% python3 -q
>>> import numpy as np
>>> from numpy import linalg as LA
>>> np.set_printoptions(precision=1, suppress=True, linewidth=140)
>>> J = np.load("m.npy")
>>> J
array([[-1, -1, -1, -1, -1, -1],
       [-1, -2, -2, -2, -2, -2],
       [-1, -2, -3, -3, -3, -3],
       [-1, -2, -3, -4, -4, -4],
       [-1, -2, -3, -4, -5, -5],
       [-1, -2, -3, -4, -5, -6]])
>>> def softmax(z):
...     e = np.exp(z - z.max(axis=-1, keepdims=True))
...     return e / e.sum(axis=-1, keepdims=True)
... 
>>> print(softmax(J[1] + -3))
[0.4 0.1 0.1 0.1 0.1 0.1]
>>> softmax(J[1])
array([0.4, 0.1, 0.1, 0.1, 0.1, 0.1])
>>> S = J @ J.T / np.sqrt(6)
>>> np.round(softmax(S + np.triu(np.full(S.shape, -np.inf), 1)), 1) + 0
array([[1. , 0. , 0. , 0. , 0. , 0. ],
       [0. , 1. , 0. , 0. , 0. , 0. ],
       [0. , 0. , 1. , 0. , 0. , 0. ],
       [0. , 0. , 0. , 1. , 0. , 0. ],
       [0. , 0. , 0. , 0. , 1. , 0. ],
       [0. , 0. , 0. , 0. , 0.1, 0.9]])
>>> np.sort(np.abs(LA.eigvals(J)))
array([ 0.3,  0.3,  0.4,  0.8,  2. , 17.2])
>>> np.trace(J)
np.int64(-21)
>>> J @ J
array([[ 6, 11, 15, 18, 20, 21],
       [11, 21, 29, 35, 39, 41],
       [15, 29, 41, 50, 56, 59],
       [18, 35, 50, 62, 70, 74],
       [20, 39, 56, 70, 80, 85],
       [21, 41, 59, 74, 85, 91]])
>>> r0 = np.array([1, 1, 1, 3, 1, 3])
>>> B = J + np.outer(r0, np.eye(6)[4])
>>> np.round(LA.det(B) / LA.det(J), 1), round(float(1 + LA.solve(J, r0)[4]), 1)
(np.float64(5.0), 5.0)
>>> LA.matrix_rank(LA.inv(B) - LA.inv(J), tol=1e-8)
np.int64(1)
>>> B
array([[-1., -1., -1., -1.,  0., -1.],
       [-1., -2., -2., -2., -1., -2.],
       [-1., -2., -3., -3., -2., -3.],
       [-1., -2., -3., -4., -1., -4.],
       [-1., -2., -3., -4., -4., -5.],
       [-1., -2., -3., -4., -2., -6.]])
>>> F = np.load("case2.npy")
>>> print(F)
[[ 26  22  19 -16   2   5]
 [ 22  21  15 -16   3   2]
 [ 19  15  15 -10  -1   5]
 [-16 -16 -10  15  -2   3]
 [  2   3  -1  -2   9   2]
 [  5   2   5   3   2   9]]
>>> J.reshape(2, -1)
array([[-1, -1, -1, -1, -1, -1, -1, -2, -2, -2, -2, -2, -1, -2, -3, -3, -3, -3],
       [-1, -2, -3, -4, -4, -4, -1, -2, -3, -4, -5, -5, -1, -2, -3, -4, -5, -6]])
>>> t3 = J.reshape(6, 2, -1)
>>> np.einsum("ihd,ihd->ih", t3, t3)
array([[ 3,  3],
       [ 9, 12],
       [14, 27],
       [14, 48],
       [14, 66],
       [14, 77]])
>>> t3.transpose(1, 0, 2)
array([[[-1, -1, -1],
        [-1, -2, -2],
        [-1, -2, -3],
        [-1, -2, -3],
        [-1, -2, -3],
        [-1, -2, -3]],

       [[-1, -1, -1],
        [-2, -2, -2],
        [-3, -3, -3],
        [-4, -4, -4],
        [-4, -5, -5],
        [-4, -5, -6]]])
>>> t3.sum(axis=1)
array([[-2, -2, -2],
       [-3, -4, -4],
       [-4, -5, -6],
       [-5, -6, -7],
       [-5, -7, -8],
       [-5, -7, -9]])
>>> print(np.swapaxes(t3, 1, 2)[0])
[[-1 -1]
 [-1 -1]
 [-1 -1]]
>>> t3.shape
(6, 2, 3)
>>> np.allclose(F @ F.T, F.T @ F)
True
>>> np.allclose(F, F.T)
True
>>> LA.matrix_power(F, 2)
array([[ 1806,  1591,  1292, -1187,   159,   270],
       [ 1591,  1419,  1125, -1078,   155,   203],
       [ 1292,  1125,   937,  -827,    89,   213],
       [-1187, -1078,  -827,   850,  -112,   -94],
       [  159,   155,    89,  -112,   103,    41],
       [  270,   203,   213,   -94,    41,   148]])
>>> (F + F.T) / 2
array([[ 26.,  22.,  19., -16.,   2.,   5.],
       [ 22.,  21.,  15., -16.,   3.,   2.],
       [ 19.,  15.,  15., -10.,  -1.,   5.],
       [-16., -16., -10.,  15.,  -2.,   3.],
       [  2.,   3.,  -1.,  -2.,   9.,   2.],
       [  5.,   2.,   5.,   3.,   2.,   9.]])
>>> ev, evecs = LA.eigh(F)
>>> vec = np.array([-1, 1, -1, -2, 1, 2])
>>> evecs * np.maximum(ev, 0) @ evecs.T
array([[ 26.,  22.,  19., -16.,   2.,   5.],
       [ 22.,  21.,  15., -16.,   3.,   2.],
       [ 19.,  15.,  15., -10.,  -1.,   5.],
       [-16., -16., -10.,  15.,  -2.,   3.],
       [  2.,   3.,  -1.,  -2.,   9.,   2.],
       [  5.,   2.,   5.,   3.,   2.,   9.]])
>>> print(np.abs(F).sum(axis=1).max(), np.round(np.abs(ev).max(), 1))
90 70.6
>>> print((np.sign(evecs[:, -1].round(6)) == np.sign(evecs[0, -1].round(6))).astype(int))
[1 1 1 0 1 1]
>>> vec @ F @ vec
np.int64(55)
>>> round(float(vec @ F @ vec / (vec @ vec)), 1), round(ev[0], 1), np.round(ev[-1], 1)
(4.6, np.float64(-0.0), np.float64(70.6))
>>> rank = LA.matrix_rank(F)
>>> rank
np.int64(4)
>>> N = LA.svd(F)[2][rank:].T
>>> LA.matrix_rank(F.T @ F), LA.matrix_rank(F @ F.T)
(np.int64(4), np.int64(4))
>>> print(np.round(F @ N, 1) + 0)
[[0. 0.]
 [0. 0.]
 [0. 0.]
 [0. 0.]
 [0. 0.]
 [0. 0.]]
>>> np.round(N @ N.T, 1) + 0
array([[ 0.5,  0. , -0.4,  0.2, -0.1, -0.1],
       [ 0. ,  0. ,  0.1,  0.1,  0. , -0.1],
       [-0.4,  0.1,  0.6,  0.1,  0.2, -0.2],
       [ 0.2,  0.1,  0.1,  0.5,  0.1, -0.4],
       [-0.1,  0. ,  0.2,  0.1,  0.1, -0.1],
       [-0.1, -0.1, -0.2, -0.4, -0.1,  0.3]])
>>> np.allclose(F @ N, 0)
True
>>> np.allclose(F[:-1].T @ LA.lstsq(F[:-1].T, F[-1])[0], F[-1])
True
>>> round(float(np.trace(LA.pinv(F) @ F)), 1)
4.0
>>> LA.lstsq(F[:-1].T, F[-1])[2]
np.int32(4)
>>> feats = np.load("a.npy")
>>> feats
array([[-1,  0, -2,  4, -1,  4, -1,  0,  2, -1, -5],
       [ 5,  6,  2,  3, -4,  2,  0,  3, -3, -3,  4],
       [-3,  6,  2,  4, -1, -5, -4,  3, -1, -5,  5],
       [-5,  4, -2,  4,  4,  3,  2,  2, -1,  5,  5],
       [-4, -2,  2,  4, -5, -2,  1, -1, -5, -2,  3],
       [ 2,  2,  5,  3,  4,  3, -4,  1, -3,  0, -4]])
>>> print(LA.norm(feats, axis=1))
[ 8.3 11.7 12.9 12.  10.4 10.4]
>>> np.round(LA.norm(feats, "nuc"), 1)
np.float64(63.6)
>>> B = J[0, 0] * J[1:] - np.outer(J[1:, 0], J[0])
>>> B
array([[0, 1, 1, 1, 1, 1],
       [0, 1, 2, 2, 2, 2],
       [0, 1, 2, 3, 3, 3],
       [0, 1, 2, 3, 4, 4],
       [0, 1, 2, 3, 4, 5]])
>>> np.flatnonzero(~B.round(6).any(axis=1))
array([], dtype=int64)
>>> J[:, 0] / J[0, 0]
array([1., 1., 1., 1., 1., 1.])
>>> B = np.array([[0, 0],
...     [2, 2],
...     [0, 3],
...     [0, 2],
...     [3, 2],
...     [2, 0],
...     [0, 1],
...     [0, 3],
...     [0, 2],
...     [1, 3],
...     [1, 0]])
>>> LA.matrix_rank(feats @ B)
np.int64(2)
>>> np.einsum("ik,kj->ji", feats, B)
array([[ -1,   5,  -1,  36, -22,  18],
       [  0,  10,  12,  39, -18,  26]])
>>> np.einsum("ij,ij->i", feats, feats)
array([ 69, 137, 167, 145, 109, 109])
>>> np.vstack([feats, B.T]).shape
(8, 11)
>>> r0, v = feats[4], feats[0]
>>> r0 @ v
np.int64(-11)
>>> p = (r0 @ v) / (r0 @ r0) * r0
>>> LA.matrix_rank(np.outer(r0, v))
np.int64(1)
>>> B = feats / np.sqrt((feats ** 2).mean(axis=1, keepdims=True))
>>> LA.matrix_rank(feats - feats.mean(axis=1, keepdims=True))
np.int64(6)
>>> LA.matrix_rank(B) == LA.matrix_rank(feats)
np.True_
>>> B[1]
array([ 1.4,  1.7,  0.6,  0.9, -1.1,  0.6,  0. ,  0.9, -0.9, -0.9,  1.1])
>>> W0 = np.load("mat.npy")
>>> W0
array([[ 13.9, -14.2,  -2.3],
       [-15.7, -11.4,  -4.9],
       [ -6.8,  15.1,  11.1],
       [ 17. ,   1.6,  10.4],
       [ -3.4, -12.9, -14.9],
       [-13. ,   2.4,  15. ],
       [ -4. , -15.2, -12.3],
       [-16.2,   8.5,   8.1],
       [  1.8,  19.6,   3.7],
       [ 11.5,  -5.2,  15.5],
       [-14.1, -10.6,  -9.4],
       [ 19. ,  -6.3,   1.2],
       [-12.2,   3.3, -15.5],
       [ -5. ,   2.4, -19.2]])
>>> basis = W0[[7, 6]].astype(float)
>>> for _ in range(4):
...     lab = LA.norm(W0[:, None] - basis, axis=-1).argmin(axis=1)
...     basis = np.array([W0[lab == j].mean(axis=0) for j in range(2)])
... 
>>> print(lab)
[1 1 0 0 1 0 1 0 0 0 1 1 1 1]
>>> basis[1] - basis[0]
array([ -1.7, -15.1, -20.3])
>>> basis
array([[-0.9,  7. , 10.6],
       [-2.7, -8.1, -9.7]])
>>> np.abs(basis[1] - basis[0]).argmax()
np.int64(2)
>>> np.bincount(lab)
array([6, 8])
>>> th = np.radians(90)
>>> R = np.eye(3)
>>> R[1, 1] = R[2, 2] = np.cos(th)
>>> R[1, 2], R[2, 1] = -np.sin(th), np.sin(th)
>>> R.round(1) + 0
array([[ 1.,  0.,  0.],
       [ 0.,  0., -1.],
       [ 0.,  1.,  0.]])
>>> B = W0 @ R.T
>>> print(B)
[[ 13.9   2.3 -14.2]
 [-15.7   4.9 -11.4]
 [ -6.8 -11.1  15.1]
 [ 17.  -10.4   1.6]
 [ -3.4  14.9 -12.9]
 [-13.  -15.    2.4]
 [ -4.   12.3 -15.2]
 [-16.2  -8.1   8.5]
 [  1.8  -3.7  19.6]
 [ 11.5 -15.5  -5.2]
 [-14.1   9.4 -10.6]
 [ 19.   -1.2  -6.3]
 [-12.2  15.5   3.3]
 [ -5.   19.2   2.4]]
>>> np.round(LA.det(R), 1), np.trace(R)
(np.float64(1.0), np.float64(1.0))
>>> ev, evecs = LA.eigh(J)
>>> vec = np.array([0, 3, 0, 3, 1, 0])
>>> np.round(vec @ J @ vec / (vec @ vec), 1), round(float(ev[0]), 1), np.round(ev[-1], 1)
(np.float64(-6.9), -17.2, np.float64(-0.3))
>>> LA.eigvalsh(J[1:, 1:])
array([-16.9,  -1.8,  -0.7,  -0.4,  -0.3])
>>> print(evecs * np.abs(ev) @ evecs.T)
[[1. 1. 1. 1. 1. 1.]
 [1. 2. 2. 2. 2. 2.]
 [1. 2. 3. 3. 3. 3.]
 [1. 2. 3. 4. 4. 4.]
 [1. 2. 3. 4. 5. 5.]
 [1. 2. 3. 4. 5. 6.]]
>>> basis = 20 * np.array([[0.5, -0.8, -2.0, 0.7, -0.3, 0.5, 0.0, 1.0, 1.6],
...     [-1.1, -0.4, -0.2, 2.5, 1.8, 1.2, 0.9, 1.6, 0.6]])
>>> rng = np.random.default_rng(18)
>>> lab = rng.integers(0, 2, 26)
>>> E = basis[lab] + rng.normal(size=(26, 9))
>>> E.round(1) + 0
array([[-22.3,  -6.9,  -3.5,  51.1,  35.5,  24. ,  18.4,  32. ,  12. ],
       [  9.2, -15.9, -39.8,  13.9,  -6. ,  10.7,  -0.7,  20.7,  31.8],
       [ 10.1, -16.2, -39.1,  14.8,  -6. ,   9.6,   1.9,  20.5,  30.9],
       [-22. ,  -8.1,  -3.3,  49.8,  35.3,  25.3,  16. ,  30.6,  11.5],
       [-22.5,  -8.1,  -4. ,  51. ,  34.5,  27. ,  18.6,  31.2,  11.4],
       [  9.5, -18.2, -39.6,  12.9,  -6.5,   8.9,  -0.6,  20. ,  30.7],
       [ 11.5, -17.3, -40.5,  14. ,  -5.4,  10.2,   0. ,  20.5,  32.4],
       [  9. , -15.4, -40.7,  12.8,  -6.1,   9.5,   0.2,  20.3,  31.4],
       [-21.7,  -8.1,  -5.7,  51.5,  36. ,  23.8,  18.8,  30.6,  11.3],
       [-21.1, -10. ,  -4.9,  51.6,  36.5,  23. ,  18. ,  32.7,  11.2],
       [-22. ,  -7.7,  -4. ,  51.5,  36.1,  23.8,  18.2,  31.6,  11.2],
       [-22.3,  -8.7,  -2.2,  52.1,  35.6,  21.2,  17.6,  32.6,  11.4],
       [-21.3,  -7.4,  -4.6,  49.7,  35. ,  23.6,  16.9,  31.5,  13.5],
       [-22.3,  -6.9,  -3.7,  48.5,  35.9,  23.5,  16.8,  31.5,  13.2],
       [-20.8,  -8.4,  -4.7,  50. ,  36.3,  25.3,  17.4,  31.1,  11.9],
       [-24. ,  -8.1,  -3.6,  48.1,  36.9,  23.4,  17.8,  31.7,  11.8],
       [-22. ,  -8.6,  -6. ,  50.9,  35.9,  24.5,  18.2,  33.2,  12. ],
       [  9.5, -13.3, -38.5,  14.9,  -4.8,  11.4,  -2.1,  19.4,  32.1],
       [ 10.6, -16.7, -39.9,  12.9,  -6.3,   8. ,  -0.5,  21.6,  30.7],
       [ 10.6, -17.3, -41.1,  16.3,  -6.9,   9.9,  -0.5,  17.2,  31.8],
       [-21.4,  -9.4,  -5.3,  49.1,  36.4,  23. ,  18.8,  32.6,  10.1],
       [  8.6, -16.1, -41. ,  14.8,  -4.8,   9.4,   1. ,  20.7,  32.1],
       [-20.9,  -8.3,  -3.6,  49.4,  35.1,  25.6,  19.7,  32.3,  13.2],
       [-22.3,  -8.6,  -3.4,  51.6,  36.1,  24.2,  18.1,  31.2,  10.2],
       [-21.8,  -9.3,  -2.3,  50.2,  36.7,  24.9,  17. ,  30.9,  13.4],
       [-21.5,  -7.9,  -3.2,  48. ,  37.1,  24.2,  18.5,  32.8,  14.1]])
>>> lab = E[:, 4] > np.median(E[:, 4])
>>> r0 = E[lab].mean(axis=0) - E[~lab].mean(axis=0)
>>> r0
array([-22.1,   5.4,  24.9,  25.1,  29.5,   9.2,  12.6,   8.3, -13.8])
>>> lab.astype(int)
array([1, 0, 0, 0, 0, 0, 0, 0, 1, 1, 1, 1, 0, 1, 1, 1, 1, 0, 0, 0, 1, 0, 0, 1, 1, 1])
>>> vec = np.array([-2, 2, 0, -2, 0, 0, 1, 1, 1])
>>> y = E @ vec
>>> np.round(LA.lstsq(E, y)[0], 1) + 0
array([-2.,  2.,  0., -2.,  0.,  0.,  1.,  1.,  1.])
>>> print(y)
[ -9.  -26.2 -28.8 -13.7 -12.  -31.1 -32.7 -22.7 -15.1 -19.1 -13.4 -15.4  -9.8  -4.7 -14.8  -3.2 -11.5 -25.8 -28.6 -39.9 -12.6 -25.2  -8.5
 -16.4 -14.1  -3.3]
>>> print(np.round(LA.pinv(E) @ E, 1) + 0)
[[1. 0. 0. 0. 0. 0. 0. 0. 0.]
 [0. 1. 0. 0. 0. 0. 0. 0. 0.]
 [0. 0. 1. 0. 0. 0. 0. 0. 0.]
 [0. 0. 0. 1. 0. 0. 0. 0. 0.]
 [0. 0. 0. 0. 1. 0. 0. 0. 0.]
 [0. 0. 0. 0. 0. 1. 0. 0. 0.]
 [0. 0. 0. 0. 0. 0. 1. 0. 0.]
 [0. 0. 0. 0. 0. 0. 0. 1. 0.]
 [0. 0. 0. 0. 0. 0. 0. 0. 1.]]
>>> y = y + 0.3 * rng.normal(size=26)
>>> y
array([ -8.7, -26.2, -29. , -12.9, -12.5, -31.2, -32.7, -23. , -15.3, -19.1, -13.8, -15.6,  -9.8,  -5.2, -14.9,  -3.2, -11.6, -25.9, -28.7,
       -40.1, -12.9, -25. ,  -8.5, -16.4, -13.6,  -3. ])
>>> b, *_ = LA.lstsq(E, y)
>>> b.round()
array([-2.,  2.,  0., -2.,  0.,  0.,  1.,  1.,  1.])
>>> round(LA.norm(y - E @ b), 1)
np.float64(1.2)
